% python3 -q
>>> import numpy as np
>>> np.set_printoptions(suppress=True, linewidth=160)
>>> W0 = np.array([[-1.59, -2.01, -0.53, 2.81, 0.23, 1.32, -0.95, 1.28],
...     [2.13, -1.81, 2.0, 1.4, 0.14, 1.04, -1.53, 0.27],
...     [-0.35, -0.55, -0.97, -0.72, -1.43, 1.05, 0.57, -1.23]])
>>> U, sigma, VT = np.linalg.svd(W0, full_matrices=False)
>>> np.allclose(U * sigma @ VT, W0)
True
>>> U.shape, sigma.shape, VT.shape
((3, 3), (3,), (3, 8))
>>> print(np.round(U.T @ W0 @ VT.T, 2) + 0)
[[5.   0.   0.  ]
 [0.   3.5  0.  ]
 [0.   0.   2.45]]
>>> Y = W0 / np.linalg.norm(W0, axis=1, keepdims=True)
>>> gram = Y @ Y.T
>>> print(np.round(np.linalg.norm(Y, axis=1), 2))
[1. 1. 1.]
>>> np.argwhere(np.triu(np.abs(gram) > 0.95, 1))
array([], shape=(0, 2), dtype=int64)
>>> (np.abs(gram) > 0.9).astype(int)
array([[1, 0, 0],
       [0, 1, 0],
       [0, 0, 1]])
>>> print(gram.round(2))
[[ 1.    0.35 -0.08]
 [ 0.35  1.   -0.28]
 [-0.08 -0.28  1.  ]]
>>> round(float(np.degrees(np.arccos(np.clip(gram[2, 1], -1, 1)))), 2)
106.04
>>> theta = np.radians(36)
>>> Rm = np.eye(8)
>>> Rm[5, 5] = Rm[4, 4] = np.cos(theta)
>>> Rm[5, 4], Rm[4, 5] = -np.sin(theta), np.sin(theta)
>>> Rm.round(2)
array([[ 1.  ,  0.  ,  0.  ,  0.  ,  0.  ,  0.  ,  0.  ,  0.  ],
       [ 0.  ,  1.  ,  0.  ,  0.  ,  0.  ,  0.  ,  0.  ,  0.  ],
       [ 0.  ,  0.  ,  1.  ,  0.  ,  0.  ,  0.  ,  0.  ,  0.  ],
       [ 0.  ,  0.  ,  0.  ,  1.  ,  0.  ,  0.  ,  0.  ,  0.  ],
       [ 0.  ,  0.  ,  0.  ,  0.  ,  0.81,  0.59,  0.  ,  0.  ],
       [ 0.  ,  0.  ,  0.  ,  0.  , -0.59,  0.81,  0.  ,  0.  ],
       [ 0.  ,  0.  ,  0.  ,  0.  ,  0.  ,  0.  ,  1.  ,  0.  ],
       [ 0.  ,  0.  ,  0.  ,  0.  ,  0.  ,  0.  ,  0.  ,  1.  ]])
>>> Y = W0 @ Rm.T
>>> print(Y.round(2))
[[-1.59 -2.01 -0.53  2.81  0.96  0.93 -0.95  1.28]
 [ 2.13 -1.81  2.    1.4   0.72  0.76 -1.53  0.27]
 [-0.35 -0.55 -0.97 -0.72 -0.54  1.69  0.57 -1.23]]
>>> np.round(np.abs(Y - W0).max(axis=0), 2)
array([0.  , 0.  , 0.  , 0.  , 0.89, 0.64, 0.  , 0.  ])
>>> mat = np.array([[0, 0, 6, 0, 0],
...     [0, 0, 0, 0, 5],
...     [0, 0, 0, 9, 0],
...     [0, 4, 0, 0, 0],
...     [7, 0, 0, 0, 0]])
>>> rng = np.random.default_rng(99337)
>>> lab = rng.permutation(5)
>>> lab
array([2, 1, 0, 4, 3])
>>> Y = mat[lab][:, lab]
>>> Y
array([[0, 0, 0, 0, 9],
       [0, 0, 0, 5, 0],
       [6, 0, 0, 0, 0],
       [0, 0, 7, 0, 0],
       [0, 4, 0, 0, 0]])
>>> np.allclose(Y, mat)
False
>>> np.trace(Y)
np.int64(0)
>>> Y = W0 / np.sqrt((W0 ** 2).mean(axis=1, keepdims=True))
>>> print(Y[2].round(2))
[-0.38 -0.59 -1.05 -0.78 -1.54  1.13  0.62 -1.33]
>>> np.round(np.linalg.norm(Y, axis=1), 2)
array([2.83, 2.83, 2.83])
>>> np.linalg.matrix_rank(Y) == np.linalg.matrix_rank(W0)
np.True_
>>> print(np.linalg.matrix_rank(W0 - W0.mean(axis=1, keepdims=True)))
3
>>> print(round(float(np.linalg.norm(mat[2] - mat[4])), 2))
11.4
>>> np.round(np.linalg.norm(mat, axis=1), 2)
array([6., 5., 9., 4., 7.])
>>> np.linalg.norm(mat, axis=1).argmax()
np.int64(2)
>>> round(np.linalg.norm(mat, 1), 2), round(float(np.linalg.norm(mat, np.inf)), 2)
(np.float64(9.0), 9.0)
>>> print(round(float(np.linalg.norm(mat[2], 1)), 2), round(float(np.linalg.norm(mat[2], np.inf)), 2))
9.0 9.0
>>> print(round(float(np.linalg.norm(mat, "nuc")), 2))
31.0
>>> x0 = np.array([0, -3, -1, 1, -2])
>>> target = mat @ x0
>>> target
array([ -6, -10,   9, -12,   0])
>>> np.round(np.linalg.solve(mat, mat[:, 0]), 2)
array([1., 0., 0., 0., 0.])
>>> print(np.round(np.linalg.solve(mat, 3 * target), 2))
[ 0. -9. -3.  3. -6.]
>>> np.round(np.linalg.pinv(mat), 2)
array([[0.  , 0.  , 0.  , 0.  , 0.14],
       [0.  , 0.  , 0.  , 0.25, 0.  ],
       [0.17, 0.  , 0.  , 0.  , 0.  ],
       [0.  , 0.  , 0.11, 0.  , 0.  ],
       [0.  , 0.2 , 0.  , 0.  , 0.  ]])
>>> feats = np.load("a.npy")
>>> feats
array([[ 5,  6,  7,  8,  9, 10, 11, 12, 13],
       [14, 15, 16, 17, 18, 19, 20, 21, 22],
       [23, 24, 25, 26, 27, 28, 29, 30, 31],
       [32, 33, 34, 35, 36, 37, 38, 39, 40],
       [41, 42, 43, 44, 45, 46, 47, 48, 49],
       [50, 51, 52, 53, 54, 55, 56, 57, 58]])
>>> x0 = np.array([3, 1, 5, 3, 7, 8, 2, 9, 6])
>>> h1 = np.maximum(feats @ x0, 0)
>>> print(np.maximum(feats @ (3 * x0), 0))
[1293 2481 3669 4857 6045 7233]
>>> np.flatnonzero(h1 > 1e-9)
array([0, 1, 2, 3, 4, 5])
>>> print(np.maximum(feats @ x0, 0) - np.maximum(-feats @ x0, 0))
[ 431  827 1223 1619 2015 2411]
>>> print(feats.T @ h1)
[296835 305361 313887 322413 330939 339465 347991 356517 365043]
>>> J = np.load("dump.npy")
>>> print(J)
[[4 0 0]
 [0 0 0]
 [1 0 0]
 [6 2 0]
 [0 0 0]
 [3 2 0]
 [4 0 0]
 [0 0 7]
 [0 0 0]
 [0 2 0]
 [0 0 1]
 [0 0 0]
 [0 0 0]
 [0 0 0]
 [3 2 0]
 [7 4 0]
 [0 0 0]
 [0 0 0]
 [1 0 0]
 [0 0 0]
 [0 0 1]
 [1 0 0]
 [3 2 0]
 [5 3 0]
 [4 4 0]
 [3 0 0]
 [0 1 0]
 [1 0 0]
 [5 3 0]]
>>> Xs = J - J.mean(axis=0)
>>> vecs = np.linalg.svd(Xs)[2][:1]
>>> Y = Xs - Xs @ vecs.T @ vecs
>>> round(np.linalg.norm(Y) / np.linalg.norm(Xs), 2)
np.float64(0.53)
>>> np.linalg.norm(Y, axis=1).round(6).argmax()
np.int64(7)
>>> np.round(Y.std(axis=0), 2)
array([0.4 , 0.71, 1.24])
>>> np.round(np.diag(vecs.T @ vecs), 2)
array([0.77, 0.21, 0.02])
>>> A = np.array([[-1, -1, -1, 2, 1, -1, 2, 3, -3],
...     [-2, 2, 1, 0, 2, -1, -1, 3, -3],
...     [-1, 0, 2, -2, 0, 1, -1, -2, 0],
...     [-3, -1, 1, 2, -1, 1, 1, -2, 1],
...     [-1, -3, 0, 1, -1, 3, 3, 2, 3],
...     [2, -1, -1, 3, 2, 3, -3, 0, -3],
...     [0, 3, -2, 2, 0, 0, -2, 1, 1],
...     [-2, -3, -2, 2, 1, 1, 1, -2, 1],
...     [2, -3, -1, -1, 2, 0, -3, -3, -2],
...     [1, 0, 1, -1, 1, -1, -3, 2, -2]]) * (rng.random((10, 9)) < 0.3)
>>> A
array([[ 0, -1,  0,  0,  0, -1,  0,  0,  0],
       [ 0,  0,  1,  0,  0, -1,  0,  0, -3],
       [-1,  0,  0, -2,  0,  0, -1,  0,  0],
       [-3,  0,  0,  0,  0,  0,  0,  0,  1],
       [ 0,  0,  0,  1,  0,  0,  3,  0,  0],
       [ 0,  0,  0,  0,  2,  0,  0,  0, -3],
       [ 0,  0, -2,  2,  0,  0,  0,  1,  0],
       [ 0,  0, -2,  0,  0,  0,  0,  0,  0],
       [ 0,  0,  0, -1,  0,  0,  0,  0, -2],
       [ 0,  0,  1,  0,  1,  0,  0,  0,  0]])
>>> x0 = np.array([-1, -2, -2, 3, 3, 2, -1, -1, 2])
>>> target = A @ x0
>>> beta, lr = np.zeros(9), 1 / np.linalg.norm(A, 2) ** 2
>>> for i in range(3):
...     beta -= lr * A.T @ (A @ beta - target)
...     if i % 1 == 0: print(i, round(np.linalg.norm(A @ beta - target), 2))
... 
0 8.45
1 6.57
2 5.4
>>> round(np.linalg.cond(A), 2)
np.float64(15.83)
>>> beta.round(2)
array([-0.69, -0.03, -1.9 ,  1.88,  0.93,  0.54, -0.12,  0.54,  1.77])
>>> Y = A + rng.integers(-2, 3, (10, 7)) @ rng.integers(-2, 3, (7, 9))
>>> Y
array([[  2,   5,  -4,  -2,  -6,  11,   0,  -6,  -8],
       [ -3,  -2,   1,   1,   4,   2,   8,   4,  -3],
       [  6,  -2,   0,  -4,  -5,  -4,  -5,  -1,   3],
       [  4,  -4,  -1,  -1,  -6,   9,   7,  -4,   0],
       [  6,   0,   0,  -1,  -7,   3,  -1,  -4,  -1],
       [  7,  -4,  -1,  -3,  -2,  -4,   0,  -7,  -4],
       [  3,  -5,  -1,  -2,  -1,  -2,   4,   0,  -2],
       [  8,  -5,   2,  -4, -11,   7,   3,  -6,   1],
       [  0,   1,   4,  -8,  -8,  10,   5,  -1,  -6],
       [  2,   4,  -3,   8,   1,   4,  -9,  -3,   1]])
>>> np.round(np.linalg.svd(Y - A, compute_uv=False), 2) + 0
array([31.93, 20.13, 19.7 , 10.3 ,  8.73,  3.78,  2.05,  0.  ,  0.  ])
>>> np.abs(Y - A).sum(axis=1)
array([46, 25, 28, 40, 27, 31, 23, 49, 40, 35])
>>> np.linalg.matrix_rank(Y - A, tol=1e-8)
np.int64(7)
>>> print(Y - A)
[[  2   6  -4  -2  -6  12   0  -6  -8]
 [ -3  -2   0   1   4   3   8   4   0]
 [  7  -2   0  -2  -5  -4  -4  -1   3]
 [  7  -4  -1  -1  -6   9   7  -4  -1]
 [  6   0   0  -2  -7   3  -4  -4  -1]
 [  7  -4  -1  -3  -4  -4   0  -7  -1]
 [  3  -5   1  -4  -1  -2   4  -1  -2]
 [  8  -5   4  -4 -11   7   3  -6   1]
 [  0   1   4  -7  -8  10   5  -1  -4]
 [  2   4  -4   8   0   4  -9  -3   1]]
>>> f = np.array([1, 1, 2, 0, 3])
>>> Y = mat + np.outer(f, np.eye(5)[4])
>>> round(np.linalg.det(Y) / np.linalg.det(mat), 2), round(1 + np.linalg.solve(mat, f)[4], 2)
(np.float64(1.2), np.float64(1.2))
>>> Y = np.c_[A[:, :6] @ np.array([[2, 3, -2, 2, -3, 3],
...     [3, -2, 1, 3, 3, 2],
...     [0, 2, -1, 3, -2, -3],
...     [-2, -3, -3, -2, 2, 3],
...     [2, -3, -1, 0, 0, 3],
...     [-1, -2, -2, 2, -1, 3]]), np.array([0, 5, -5, -8, 7, 2, -1, -6, 8, -4])]
>>> print(Y)
[[ -2   4   1  -5  -2  -5   0]
 [  1   4   1   1  -1  -6   5]
 [  2   3   8   2  -1  -9  -5]
 [ -6  -9   6  -6   9  -9  -8]
 [ -2  -3  -3  -2   2   3   7]
 [  4  -6  -2   0   0   6   2]
 [ -4 -10  -4 -10   8  12  -1]
 [  0  -4   2  -6   4   6  -6]
 [  2   3   3   2  -2  -3   8]
 [  2  -1  -2   3  -2   0  -4]]
>>> np.round(np.linalg.norm(np.linalg.qr(A)[0].T @ Y, axis=0) ** 2 / ((Y ** 2).sum(axis=0) + 1e-12), 2)
array([1., 1., 1., 1., 1., 1., 1.])
>>> np.linalg.matrix_rank(np.c_[A, Y])
np.int64(10)
>>> np.linalg.matrix_rank(Y)
np.int64(7)
>>> np.round(np.linalg.norm(Y - A @ np.linalg.lstsq(A, Y)[0], axis=0), 2) + 0
array([0.  , 0.  , 0.  , 0.  , 0.  , 0.  , 0.84])
>>> print(np.round(np.linalg.lstsq(A, Y[:, 0])[0], 2) + 0)
[ 2.  3.  0. -2.  2. -1.  0.  0.  0.]
>>> proj = Y @ np.linalg.solve(Y.T @ Y, Y.T)
>>> np.round(np.linalg.eigvalsh(proj), 2) + 0
array([0., 0., 0., 1., 1., 1., 1., 1., 1., 1.])
>>> np.round(np.trace(proj), 2)
np.float64(7.0)
>>> np.linalg.matrix_rank(np.eye(10) - proj)
np.int64(3)
>>> np.round(np.diag(proj), 2)
array([1.  , 1.  , 0.52, 0.95, 0.37, 0.86, 0.61, 0.62, 0.61, 0.46])
>>> np.allclose(proj @ proj, proj)
True
>>> M = np.load("m.npy")
>>> M
array([[ 2.,  2.,  0.,  0.,  0.,  0.],
       [ 2., -6.,  2.,  0.,  0.,  0.],
       [ 0.,  2., -8.,  2.,  0.,  0.],
       [ 0.,  0.,  2., -8.,  2.,  0.],
       [ 0.,  0.,  0.,  2.,  5.,  2.],
       [ 0.,  0.,  0.,  0.,  2., -2.]])
>>> f = np.array([9, 3])
>>> np.convolve(M[4], f)
array([ 0.,  0.,  0., 18., 51., 33.,  6.])
>>> np.cross(M[4, :3], M[2, :3])
array([-0.,  0.,  0.])
>>> np.polyval(f, M[4])
array([ 3.,  3.,  3., 21., 48., 21.])
>>> np.array([np.convolve(row, f, "same") for row in M])
array([[ 18.,  24.,   6.,   0.,   0.,   0.],
       [ 18., -48.,   0.,   6.,   0.,   0.],
       [  0.,  18., -66.,  -6.,   6.,   0.],
       [  0.,   0.,  18., -66.,  -6.,   6.],
       [  0.,   0.,   0.,  18.,  51.,  33.],
       [  0.,   0.,   0.,   0.,  18., -12.]])
>>> print(np.correlate(M[4], M[2], "full"))
[  0.   0.   0.   0.   0.   4.  -6. -32.  -6.   4.   0.]
>>> Y = np.linalg.inv(M)
>>> np.round(np.linalg.det(M) * Y, 2)
array([[ 4944.,  1808.,   480.,   112.,   -32.,   -32.],
       [ 1808., -1808.,  -480.,  -112.,    32.,    32.],
       [  480.,  -480., -1920.,  -448.,   128.,   128.],
       [  112.,  -112.,  -448., -1680.,   480.,   480.],
       [  -32.,    32.,   128.,   480.,  1792.,  1792.],
       [  -32.,    32.,   128.,   480.,  1792., -4960.]])
>>> round(np.linalg.cond(M), 2)
np.float64(4.28)
>>> round(np.linalg.slogdet(M)[0], 2)
np.float64(1.0)
>>> Y.round(2) + 0
array([[ 0.37,  0.13,  0.04,  0.01,  0.  ,  0.  ],
       [ 0.13, -0.13, -0.04, -0.01,  0.  ,  0.  ],
       [ 0.04, -0.04, -0.14, -0.03,  0.01,  0.01],
       [ 0.01, -0.01, -0.03, -0.12,  0.04,  0.04],
       [ 0.  ,  0.  ,  0.01,  0.04,  0.13,  0.13],
       [ 0.  ,  0.  ,  0.01,  0.04,  0.13, -0.37]])
>>> X = np.load("w.npy")
>>> X
array([[1.  , 0.2 , 0.04, 0.01, 0.  , 0.  ],
       [0.2 , 1.  , 0.2 , 0.04, 0.01, 0.  ],
       [0.04, 0.2 , 1.  , 0.2 , 0.04, 0.01],
       [0.01, 0.04, 0.2 , 1.  , 0.2 , 0.04],
       [0.  , 0.01, 0.04, 0.2 , 1.  , 0.2 ],
       [0.  , 0.  , 0.01, 0.04, 0.2 , 1.  ]])
>>> Q, vecs = np.linalg.qr(X[:, :2])[0], np.linalg.qr(X[:, 2:])[0]
>>> sigma = np.linalg.svd(Q.T @ vecs, compute_uv=False)
>>> np.round(np.degrees(np.arccos(sigma.clip(0, 1))), 2)
array([67.16, 89.69])
>>> np.round(np.linalg.norm(Q @ Q.T - vecs @ vecs.T, 2), 2)
np.float64(1.0)
>>> low = np.linalg.cholesky(X)
>>> np.linalg.eigvalsh(X).min() > 0
np.True_
>>> X / np.sqrt(np.outer(np.diag(X), np.diag(X)))
array([[1.  , 0.2 , 0.04, 0.01, 0.  , 0.  ],
       [0.2 , 1.  , 0.2 , 0.04, 0.01, 0.  ],
       [0.04, 0.2 , 1.  , 0.2 , 0.04, 0.01],
       [0.01, 0.04, 0.2 , 1.  , 0.2 , 0.04],
       [0.  , 0.01, 0.04, 0.2 , 1.  , 0.2 ],
       [0.  , 0.  , 0.01, 0.04, 0.2 , 1.  ]])
>>> np.round(np.prod(np.diag(low)) ** 2, 2), np.round(np.linalg.det(X), 2)
(np.float64(0.82), np.float64(0.82))
>>> np.round(np.diag(low) ** 2, 2)
array([1.  , 0.96, 0.96, 0.96, 0.96, 0.96])
>>> lab = rng.permutation(6)
>>> Y = X[:, lab] * rng.choice([-1, 1], 6)
>>> print(Y)
[[-0.2   0.04  1.   -0.01  0.   -0.  ]
 [-1.    0.2   0.2  -0.04  0.   -0.01]
 [-0.2   1.    0.04 -0.2   0.01 -0.04]
 [-0.04  0.2   0.01 -1.    0.04 -0.2 ]
 [-0.01  0.04  0.   -0.2   0.2  -1.  ]
 [-0.    0.01  0.   -0.04  1.   -0.2 ]]
>>> U, _, VT = np.linalg.svd(X.T @ Y)
>>> lab
array([1, 2, 0, 3, 5, 4])
>>> np.round(np.linalg.lstsq(X, Y)[0], 2) + 0
array([[ 0.,  0.,  1.,  0.,  0.,  0.],
       [-1.,  0.,  0.,  0.,  0.,  0.],
       [ 0.,  1.,  0.,  0.,  0.,  0.],
       [ 0.,  0.,  0., -1.,  0.,  0.],
       [ 0.,  0.,  0.,  0.,  0., -1.],
       [ 0.,  0.,  0.,  0.,  1.,  0.]])
